$ python -q
>>> import numpy as np
>>> np.set_printoptions(precision=2, suppress=True, linewidth=200, legacy="1.25")
>>> rd = lambda a: np.round(a, 2) + 0
>>> mat = np.loadtxt("case18.csv", delimiter=",")
>>> mat
array([[-10.38,   3.74,  -7.67,  -7.7 ,  -7.62,   7.74],
       [ -1.1 ,   0.61,  -4.47,  -5.07,  -4.82,   4.25],
       [  0.55,   2.39, -11.72, -12.11, -12.28,   8.4 ],
       [ -3.83,   1.97,  -7.88,  -7.46,  -7.98,   7.16],
       [  4.04,   0.04,  -4.11,  -4.06,  -3.87,   1.55],
       [  0.79,  -0.76,   4.95,   4.23,   5.18,  -4.52],
       [ 12.94,  -3.28,   5.51,   5.13,   4.9 ,  -7.92]])
>>> np.unravel_index(np.abs(mat).argmax(), mat.shape)
(6, 0)
>>> np.linalg.matrix_rank(mat)
6
>>> def softmax(z):
...     e = np.exp(z - z.max(axis=-1, keepdims=True))
...     return e / e.sum(axis=-1, keepdims=True)
... 
>>> rd(softmax(mat).sum(axis=1))
array([1., 1., 1., 1., 1., 1., 1.])
>>> rd(softmax(10 * mat[3]))
array([0., 0., 0., 0., 0., 1.])
>>> rd(softmax(mat[3] + 4))
array([0.  , 0.01, 0.  , 0.  , 0.  , 0.99])
>>> att = mat @ mat.T / np.sqrt(6)
>>> rd(softmax(att)[3] @ mat)
array([  0.55,   2.39, -11.72, -12.11, -12.28,   8.4 ])
>>> rd(softmax(att))
array([[0.99, 0.  , 0.01, 0.  , 0.  , 0.  , 0.  ],
       [0.  , 0.  , 1.  , 0.  , 0.  , 0.  , 0.  ],
       [0.  , 0.  , 1.  , 0.  , 0.  , 0.  , 0.  ],
       [0.  , 0.  , 1.  , 0.  , 0.  , 0.  , 0.  ],
       [0.  , 0.  , 1.  , 0.  , 0.  , 0.  , 0.  ],
       [0.  , 0.  , 0.  , 0.  , 0.  , 0.  , 1.  ],
       [0.  , 0.  , 0.  , 0.  , 0.  , 0.  , 1.  ]])
>>> x0 = np.array([-6, 2, 1, 8, 5, 4])
>>> y = mat @ x0
>>> rd(np.linalg.pinv(mat) @ mat)
array([[1., 0., 0., 0., 0., 0.],
       [0., 1., 0., 0., 0., 0.],
       [0., 0., 1., 0., 0., 0.],
       [0., 0., 0., 1., 0., 0.],
       [0., 0., 0., 0., 1., 0.],
       [0., 0., 0., 0., 0., 1.]])
>>> rng = np.random.default_rng(744)
>>> y = y + 0.1 * rng.normal(size=7)
>>> rd(y)
array([  -6.6 ,  -44.27, -134.85,  -51.91,  -73.75,   40.47,  -44.84])
>>> beta, *_ = np.linalg.lstsq(mat, y)
>>> [round(float(np.linalg.norm(np.linalg.solve(mat.T @ mat + lam * np.eye(6), mat.T @ y))), 2) for lam in (0, 1, 10, 100)]
[12.03, 10.36, 9.43, 6.99]
>>> beta.round()
array([-6.,  2.,  1.,  8.,  5.,  4.])
>>> rd(np.linalg.norm(y - mat @ beta))
0.01
>>> other = np.c_[mat[:, :1] @ np.array([[0]]), np.array([3, 2, 0, 1, 3, 1, 0])]
>>> other
array([[0., 3.],
       [0., 2.],
       [0., 0.],
       [0., 1.],
       [0., 3.],
       [0., 1.],
       [0., 0.]])
>>> rd(np.linalg.lstsq(mat, other[:, 0])[0])
array([0., 0., 0., 0., 0., 0.])
>>> rd(np.linalg.norm(np.linalg.qr(mat)[0].T @ other, axis=0) ** 2 / ((other ** 2).sum(axis=0) + 1e-12))
array([0., 1.])
>>> E = np.loadtxt("m.csv", delimiter=",")
>>> rd(E)
array([[-0.79,  0.18,  0.35,  0.17,  0.45],
       [-0.41, -0.44, -0.4 ,  0.36, -0.33],
       [-0.37,  0.42, -0.55, -0.58, -0.19],
       [ 0.04, -0.56, -0.21, -0.46,  0.64],
       [-0.19, -0.44, -0.12,  0.1 , -0.17],
       [-0.19, -0.3 ,  0.6 , -0.53, -0.47]])
>>> other = E / np.sqrt((E ** 2).mean(axis=1, keepdims=True))
>>> np.linalg.matrix_rank(other) == np.linalg.matrix_rank(E)
True
>>> proj = E @ np.linalg.solve(E.T @ E, E.T)
>>> rd(np.diag(proj))
array([1.  , 0.76, 0.99, 0.98, 0.28, 0.98])
>>> np.trace(proj)
5.0
>>> rd(np.linalg.eigvalsh(proj))
array([0., 1., 1., 1., 1., 1.])
>>> np.allclose(proj @ proj, proj)
True
>>> np.linalg.matrix_rank(np.eye(6) - proj)
1
>>> rd(np.linalg.norm(E, axis=0))
array([1., 1., 1., 1., 1.])
>>> rd(np.linalg.svd(E, compute_uv=False))
array([1., 1., 1., 1., 1.])
>>> rd(np.linalg.pinv(E))
array([[-0.79, -0.41, -0.37,  0.04, -0.19, -0.19],
       [ 0.18, -0.44,  0.42, -0.56, -0.44, -0.3 ],
       [ 0.35, -0.4 , -0.55, -0.21, -0.12,  0.6 ],
       [ 0.17,  0.36, -0.58, -0.46,  0.1 , -0.53],
       [ 0.45, -0.33, -0.19,  0.64, -0.17, -0.47]])
>>> rd(E.T @ E)
array([[1., 0., 0., 0., 0.],
       [0., 1., 0., 0., 0.],
       [0., 0., 1., 0., 0.],
       [0., 0., 0., 1., 0.],
       [0., 0., 0., 0., 1.]])
>>> proj = mat @ np.linalg.solve(mat.T @ mat, mat.T)
>>> rd(proj @ mat[:, 0])
array([-10.38,  -1.1 ,   0.55,  -3.83,   4.04,   0.79,  12.94])
>>> x0 = np.array([7, 2, 3, 4, 0])
>>> y = E @ x0
>>> rd(np.linalg.lstsq(E, y)[0])
array([7., 2., 3., 4., 0.])
>>> rd(np.linalg.solve(E.T @ E, E.T @ y))
array([7., 2., 3., 4., 0.])
>>> rd(np.linalg.pinv(E) @ E)
array([[1., 0., 0., 0., 0.],
       [0., 1., 0., 0., 0.],
       [0., 0., 1., 0., 0.],
       [0., 0., 0., 1., 0.],
       [0., 0., 0., 0., 1.]])
>>> y = y + 0.1 * rng.normal(size=6)
>>> rd(y)
array([-3.57, -3.49, -5.86, -3.3 , -1.97, -2.15])
>>> beta, *_ = np.linalg.lstsq(E, y)
>>> [round(float(np.linalg.norm(np.linalg.solve(E.T @ E + lam * np.eye(5), E.T @ y))), 2) for lam in (0, 1, 10, 100)]
[8.87, 4.44, 0.81, 0.09]
>>> beta.round()
array([ 7.,  2.,  3.,  4., -0.])
>>> m1 = np.array([[-3, -7, 8, 4, 5, 3, 6],
...     [-1, -1, 6, -7, -3, -7, 2],
...     [4, 5, 1, 7, 0, 2, 4],
...     [-9, 1, -4, -5, 5, 3, -9],
...     [9, 8, 0, -4, 1, 7, -6],
...     [5, -1, -5, 1, 0, -3, 4],
...     [1, -7, 8, 9, -8, -3, -5],
...     [-8, -1, 1, 9, 0, 4, 0]])
>>> m1[4] = m1[1]
>>> m1
array([[-3, -7,  8,  4,  5,  3,  6],
       [-1, -1,  6, -7, -3, -7,  2],
       [ 4,  5,  1,  7,  0,  2,  4],
       [-9,  1, -4, -5,  5,  3, -9],
       [-1, -1,  6, -7, -3, -7,  2],
       [ 5, -1, -5,  1,  0, -3,  4],
       [ 1, -7,  8,  9, -8, -3, -5],
       [-8, -1,  1,  9,  0,  4,  0]])
>>> x0 = np.array([-3, 0, 8, -9, -9, -7, 9])
>>> y = m1 @ x0
>>> rd(np.linalg.pinv(m1) @ m1)
array([[1., 0., 0., 0., 0., 0., 0.],
       [0., 1., 0., 0., 0., 0., 0.],
       [0., 0., 1., 0., 0., 0., 0.],
       [0., 0., 0., 1., 0., 0., 0.],
       [0., 0., 0., 0., 1., 0., 0.],
       [0., 0., 0., 0., 0., 1., 0.],
       [0., 0., 0., 0., 0., 0., 1.]])
>>> y
array([  25,  208,  -45, -107,  208,   -7,   28,  -77])
>>> rd(np.linalg.lstsq(m1, y)[0])
array([-3.,  0.,  8., -9., -9., -7.,  9.])
>>> y = y + 0.02 * rng.normal(size=8)
>>> rd(y)
array([  24.99,  207.98,  -44.98, -107.01,  208.02,   -7.01,   27.97,  -76.99])
>>> beta, *_ = np.linalg.lstsq(m1, y)
>>> rd(beta)
array([-3.,  0.,  8., -9., -9., -7.,  9.])
>>> rd(m1.T @ (y - m1 @ beta))
array([0., 0., 0., 0., 0., 0., 0.])
>>> beta.round()
array([-3.,  0.,  8., -9., -9., -7.,  9.])
>>> rd(np.linalg.norm(y - m1 @ beta))
0.02
>>> J = np.load("layer8.npy")
>>> J
array([[0, 0, 1, 0, 0, 0],
       [0, 0, 0, 0, 1, 0],
       [1, 0, 0, 0, 0, 0],
       [0, 0, 0, 0, 0, 1],
       [0, 1, 0, 0, 0, 0],
       [0, 0, 0, 1, 0, 0]])
>>> x0 = np.array([-3, -1, -3, 2, 2, 0])
>>> [p for p in range(1, 25) if np.allclose(np.linalg.matrix_power(J, p), np.eye(6))]
[2, 4, 6, 8, 10, 12, 14, 16, 18, 20, 22, 24]
>>> rd(np.abs(np.linalg.eigvals(J)))
array([1., 1., 1., 1., 1., 1.])
>>> rd(np.sort(np.abs(np.degrees(np.angle(np.linalg.eigvals(J))))))
array([  0.,   0.,   0., 180., 180., 180.])
>>> rd(np.linalg.det(J))
-1.0
>>> feats = np.tril(np.array([[1, 0, 0, 1], [0, 2, 0, 2], [0, 0, 2, 1], [2, 1, 2, 2]]), -1) + np.eye(4, dtype=int)
>>> feats
array([[1, 0, 0, 0],
       [0, 1, 0, 0],
       [0, 0, 1, 0],
       [2, 1, 2, 1]])
>>> other = np.array([[5, 4, 0], [3, 5, -2], [4, -1, -1], [-5, -5, -5]])
>>> np.linalg.matrix_rank(feats @ other)
3
>>> other @ feats
Traceback (most recent call last):
  File "<python-input-80>", line 1, in <module>
    other @ feats
    ~~~~~~^~~~~~~
ValueError: matmul: Input operand 1 has a mismatch in its core dimension 0, with gufunc signature (n?,k),(k,m?)->(n?,m?) (size 4 is different from 3)
>>> np.linalg.matrix_rank(np.vstack([feats, other.T]))
4
>>> np.einsum("ij,ij->i", feats, feats)
array([ 1,  1,  1, 10])
>>> np.vstack([feats, other.T]).shape
(7, 4)
